% ipython --no-banner

In [1]: import numpy as np

In [2]: np.set_printoptions(precision=2, suppress=True, linewidth=100, sign=" ")

In [3]: tidy = lambda a: np.round(a, 2) + 0

In [4]: K = np.loadtxt("w.csv", delimiter=",")

In [5]: print(K)
[[-1. -2. -1.  3.  1. -1. -2. -1.]
 [-2.  2.  2. -6. -2.  2.  4.  2.]
 [-1.  2. -1. -3. -1.  1.  2.  1.]
 [ 3. -6. -3.  7.  3. -3. -6. -3.]
 [ 1. -2. -1.  3. -1. -1. -2. -1.]
 [-1.  2.  1. -3. -1. -1.  2.  1.]
 [-2.  4.  2. -6. -2.  2.  2.  2.]
 [-1.  2.  1. -3. -1.  1.  2. -1.]]

In [6]: r0 = np.array([-3, 1, -1, -2, 3, 2, 1, -2])

In [7]: A2 = K + np.outer(r0, np.eye(8)[1])

In [8]: print(A2)
[[-1. -5. -1.  3.  1. -1. -2. -1.]
 [-2.  3.  2. -6. -2.  2.  4.  2.]
 [-1.  1. -1. -3. -1.  1.  2.  1.]
 [ 3. -8. -3.  7.  3. -3. -6. -3.]
 [ 1.  1. -1.  3. -1. -1. -2. -1.]
 [-1.  4.  1. -3. -1. -1.  2.  1.]
 [-2.  5.  2. -6. -2.  2.  2.  2.]
 [-1.  0.  1. -3. -1.  1.  2. -1.]]

In [9]: print(np.linalg.matrix_rank(np.linalg.inv(A2) - np.linalg.inv(K), tol=1e-8))
1

In [10]: A2 = np.array([[3, 3], [0, 3], [2, 2], [1, 3], [1, 3], [3, 2], [0, 0], [1, 2]])

In [11]: print(np.einsum("ij->j", K))
[-4.  2.  0. -8. -4.  0.  2.  0.]

In [12]: print(K @ A2)
[[ -5.  -3.]
 [ -2. -12.]
 [ -5.  -7.]
 [  1.   3.]
 [ -1.  -3.]
 [ -7.  -7.]
 [ -2.  -6.]
 [ -3.  -7.]]

In [13]: print(np.einsum("ik,kj->ji", K, A2))
[[ -5.  -2.  -5.   1.  -1.  -7.  -2.  -3.]
 [ -3. -12.  -7.   3.  -3.  -7.  -6.  -7.]]

In [14]: print(np.einsum("ik,kj->ij", K, A2))
[[ -5.  -3.]
 [ -2. -12.]
 [ -5.  -7.]
 [  1.   3.]
 [ -1.  -3.]
 [ -7.  -7.]
 [ -2.  -6.]
 [ -3.  -7.]]

In [15]: rng = np.random.default_rng(562889)

In [16]: A = (rng.random((9, 9)) < 0.3) + np.eye(9)

In [17]: A /= A.sum(axis=1, keepdims=True)

In [18]: print(tidy(A))
[[ 0.33  0.33  0.    0.33  0.    0.    0.    0.    0.  ]
 [ 0.    0.5   0.    0.    0.    0.25  0.    0.25  0.  ]
 [ 0.    0.    1.    0.    0.    0.    0.    0.    0.  ]
 [ 0.    0.    0.2   0.2   0.2   0.2   0.    0.2   0.  ]
 [ 0.    0.    0.25  0.    0.25  0.25  0.    0.    0.25]
 [ 0.    0.    0.    0.33  0.    0.67  0.    0.    0.  ]
 [ 0.    0.    0.    0.    0.5   0.    0.5   0.    0.  ]
 [ 0.    0.    0.33  0.    0.33  0.    0.    0.33  0.  ]
 [ 0.    0.    0.33  0.    0.33  0.    0.    0.    0.33]]

In [19]: print(tidy(A @ np.linalg.pinv(A) @ A))
[[ 0.33  0.33  0.    0.33  0.    0.    0.    0.    0.  ]
 [ 0.    0.5   0.    0.    0.    0.25  0.    0.25  0.  ]
 [ 0.    0.    1.    0.    0.    0.    0.    0.    0.  ]
 [ 0.    0.    0.2   0.2   0.2   0.2   0.    0.2   0.  ]
 [ 0.    0.    0.25  0.    0.25  0.25  0.    0.    0.25]
 [ 0.    0.    0.    0.33  0.    0.67  0.    0.    0.  ]
 [ 0.    0.    0.    0.    0.5   0.    0.5   0.    0.  ]
 [ 0.    0.    0.33  0.    0.33  0.    0.    0.33  0.  ]
 [ 0.    0.    0.33  0.    0.33  0.    0.    0.    0.33]]

In [20]: print(np.abs(np.diag(np.linalg.qr(A)[1])) > 1e-9)
[ True  True  True  True  True  True  True  True False]

In [21]: print(np.linalg.lstsq(A[:-1].T, A[-1])[2])
8

In [22]: print(tidy(np.trace(np.linalg.pinv(A) @ A)))
8.0

In [23]: print(np.unique(A.round(6), axis=0).shape)
(9, 9)

In [24]: r0 = np.array([2, 5])

In [25]: print(np.array([np.convolve(row, r0, "same") for row in K]))
[[ -2.  -9. -12.   1.  17.   3.  -9. -12.]
 [ -4.  -6.  14.  -2. -34.  -6.  18.  24.]
 [ -2.  -1.   8. -11. -17.  -3.   9.  12.]
 [  6.   3. -36.  -1.  41.   9. -27. -36.]
 [  2.   1. -12.   1.  13.  -7.  -9. -12.]
 [ -2.  -1.  12.  -1. -17.  -7.  -1.  12.]
 [ -4.  -2.  24.  -2. -34.  -6.  14.  14.]
 [ -2.  -1.  12.  -1. -17.  -3.   9.   8.]]

In [26]: print(np.polyval(r0, K[5]))
[ 3.  9.  7. -1.  3.  3.  9.  7.]

In [27]: r = np.linalg.matrix_rank(A)

In [28]: print(r)
8

In [29]: ns = np.linalg.svd(A)[2][r:].T

In [30]: print([int(np.linalg.matrix_rank(np.delete(A, i, axis=0))) for i in range(9)])
[7, 7, 7, 8, 8, 8, 7, 8, 8]

In [31]: Uu, sv, vt = np.linalg.svd(A)

In [32]: print(tidy(sv))
[ 1.25  0.91  0.78  0.61  0.46  0.41  0.35  0.07  0.  ]

In [33]: A2 = Uu[:, :8] @ np.diag(sv[:8]) @ vt[:8]

In [34]: print(tidy(A2))
[[ 0.33  0.33  0.    0.33  0.    0.    0.    0.    0.  ]
 [ 0.    0.5   0.    0.    0.    0.25  0.    0.25  0.  ]
 [ 0.    0.    1.    0.    0.    0.    0.    0.    0.  ]
 [ 0.    0.    0.2   0.2   0.2   0.2   0.    0.2   0.  ]
 [ 0.    0.    0.25  0.    0.25  0.25  0.    0.    0.25]
 [ 0.    0.    0.    0.33  0.    0.67  0.    0.    0.  ]
 [ 0.    0.    0.    0.    0.5   0.    0.5   0.    0.  ]
 [ 0.    0.    0.33  0.    0.33  0.    0.    0.33  0.  ]
 [ 0.    0.    0.33  0.    0.33  0.    0.    0.    0.33]]

In [35]: print(tidy(np.abs(A - A2).max()))
0.0

In [36]: W0 = np.array([[0, -4, 2, 0], [4, 0, -3, 2], [-2, 3, 0, 2], [0, -2, -2, 0]])

In [37]: print(W0)
[[ 0 -4  2  0]
 [ 4  0 -3  2]
 [-2  3  0  2]
 [ 0 -2 -2  0]]

In [38]: Q, evecs = np.linalg.qr(W0[:, :1])[0], np.linalg.qr(W0[:, 1:])[0]

In [39]: sv = np.linalg.svd(Q.T @ evecs, compute_uv=False)

In [40]: print(tidy(np.linalg.norm(Q @ Q.T - evecs @ evecs.T, 2)))
1.0

In [41]: print((sv > 0.9).sum())
0

In [42]: print(tidy(sv))
[ 0.76]

In [43]: print(tidy(np.degrees(np.arccos(sv.clip(0, 1)))))
[ 40.6]

In [44]: x = np.array([2, -1, -2, -1])

In [45]: rhs = W0 @ x

In [46]: print(rhs)
[ 0 12 -9  6]

In [47]: print(tidy(np.linalg.solve(W0.T, W0[3])))
[ 0.  0.  0.  1.]

In [48]: print(tidy(np.linalg.solve(W0, rhs)))
[ 2. -1. -2. -1.]

In [49]: w1 = np.array([[1, 0, 2], [0, 1, 1], [2, 1, 0], [0, 0, 2]])

In [50]: beta = np.array([-5, 1, 4])

In [51]: H = np.maximum(W0 @ w1 + beta, 0)

In [52]: print(np.linalg.matrix_rank(H))
2

In [53]: print(H)
[[  0   0   0]
 [  0   0  16]
 [  0   4   7]
 [  0   0   2]]

In [54]: print((H > 0).mean(axis=0))
[ 0.    0.25  0.75]

In [55]: cent = np.array([[-2, -2], [-2, -1], [2, 0]])

In [56]: print(H @ cent)
[[ 0  0]
 [32  0]
 [ 6 -4]
 [ 4  0]]

In [57]: print(w1 @ cent)
[[ 2 -2]
 [ 0 -1]
 [-6 -5]
 [ 4  0]]

In [58]: print((H @ cent).round(6).argmax(axis=1))
[ 0  0  0  0]

In [59]: x = np.array([1, 2, -2, -3])

In [60]: print(tidy(np.linalg.eigvals(W0).real))
[ 0.  0.  0.  0.]

In [61]: print(x @ W0 @ x)
0

In [62]: print(tidy(np.linalg.det(W0)))
144.0

In [63]: Q = np.linalg.solve(np.eye(4) - W0, np.eye(4) + W0)

In [64]: print(tidy(np.linalg.det(Q)))
1.0

In [65]: r0 = np.array([2, 0, 0])

In [66]: print(np.correlate(W0[3], W0[2], "full"))
[ 0 -4 -4 -6 -2  4  0]

In [67]: print(np.convolve(W0[3], r0))
[ 0 -4 -4  0  0  0]

In [68]: print(np.polyval(r0, W0[3]))
[ 0  8  8  0]

In [69]: m1 = np.loadtxt("dump.csv", delimiter=",")

In [70]: print(tidy(m1))
[[-0.23 -0.46 -0.14  0.03  0.26 -0.66 -0.39]
 [ 0.48  0.01  0.47  0.14 -0.24 -0.42 -0.03]
 [-0.05 -0.36 -0.27  0.34  0.    0.43 -0.06]
 [ 0.05 -0.48 -0.18 -0.73 -0.2  -0.01  0.26]
 [-0.44  0.24 -0.22  0.22  0.07 -0.38  0.62]
 [ 0.3   0.23 -0.33 -0.18  0.46 -0.03  0.07]
 [ 0.05 -0.2  -0.37  0.37 -0.6  -0.07  0.01]
 [ 0.6  -0.14 -0.23  0.14  0.07 -0.14  0.42]
 [ 0.25 -0.11 -0.23  0.23  0.38  0.07 -0.22]
 [ 0.09  0.5  -0.51 -0.21 -0.33 -0.16 -0.4 ]]

In [71]: A2 = np.c_[m1[:, :3] @ np.array([[1, 0, -2], [1, 2, 1], [-1, 0, -1]]), np.array([2, 3, -2, 2, -2, -3, 3, 0, 1, 2])]

In [72]: print(tidy(A2))
[[-0.55 -0.92  0.14  2.  ]
 [ 0.03  0.03 -1.42  3.  ]
 [-0.14 -0.72  0.   -2.  ]
 [-0.25 -0.96 -0.39  2.  ]
 [ 0.02  0.47  1.33 -2.  ]
 [ 0.85  0.45 -0.04 -3.  ]
 [ 0.21 -0.4   0.07  3.  ]
 [ 0.69 -0.27 -1.1   0.  ]
 [ 0.37 -0.21 -0.39  1.  ]
 [ 1.1   1.    0.83  2.  ]]

In [73]: print(np.linalg.matrix_rank(A2))
4

In [74]: print(tidy(np.linalg.norm(np.linalg.qr(m1)[0].T @ A2, axis=0) ** 2 / ((A2 ** 2).sum(axis=0) + 1e-12)))
[ 1.    1.    1.    0.87]

In [75]: print(tidy(np.linalg.lstsq(m1, A2[:, 0])[0]))
[ 1.  1. -1.  0.  0.  0.  0.]

In [76]: print(tidy(np.linalg.norm(A2 - m1 @ np.linalg.lstsq(m1, A2)[0], axis=0)))
[ 0.    0.    0.    2.45]

In [77]: X = np.array([[1, 2, 0, 2, 0, 0, 0, 1],
    ...:     [2, 3, 0, 0, 0, 0, 2, 0],
    ...:     [0, 0, 0, 0, 0, 2, 0, 0],
    ...:     [1, 3, 0, 0, 0, 0, 3, 3],
    ...:     [0, 0, 2, 0, 2, 2, 0, 0],
    ...:     [0, 0, 0, 0, 3, 1, 0, 0],
    ...:     [3, 3, 0, 2, 0, 0, 2, 2],
    ...:     [1, 1, 0, 0, 0, 0, 1, 3]])

In [78]: labels = rng.permutation(8)

In [79]: print(labels)
[ 5  4  3  0  7  1  6  2]

In [80]: A2 = X[labels][:, labels]

In [81]: print(np.diag(A2))
[ 1  2  0  1  3  3  2  0]

In [82]: print(np.allclose(A2, X))
False

In [83]: x = np.array([-1, -5, 2, -5, -5, 5, -5, 2])

In [84]: rhs = X @ x

In [85]: beta, lr = np.zeros(8), 1 / np.linalg.norm(X, 2) ** 2

In [86]: for i in range(6):
    ...:     beta -= lr * X.T @ (X @ beta - rhs)
    ...:     if i % 1 == 0: print(i, round(np.linalg.norm(X @ beta - rhs), 2))
    ...: 
0 19.22
1 17.79
2 16.5
3 15.35
4 14.31
5 13.38

In [87]: print(tidy(beta))
[-3.04 -4.46  0.55 -2.01 -1.39  1.24 -2.41 -0.66]

In [88]: print(tidy(np.linalg.cond(X)))
15.38

In [89]: Q, R = np.linalg.qr(X)

In [90]: print(np.allclose(R.T @ R, X.T @ X))
True

In [91]: print(tidy(Q @ R))
[[ 1.  2.  0.  2.  0.  0.  0.  1.]
 [ 2.  3.  0.  0.  0.  0.  2.  0.]
 [ 0.  0.  0.  0.  0.  2.  0.  0.]
 [ 1.  3.  0.  0.  0.  0.  3.  3.]
 [ 0.  0.  2.  0.  2.  2.  0.  0.]
 [ 0.  0.  0.  0.  3.  1.  0.  0.]
 [ 3.  3.  0.  2.  0.  0.  2.  2.]
 [ 1.  1.  0.  0.  0.  0.  1.  3.]]

In [92]: print(tidy(np.abs(np.diag(R))))
[ 4.    2.11  2.    1.99  3.    2.    1.04  2.52]
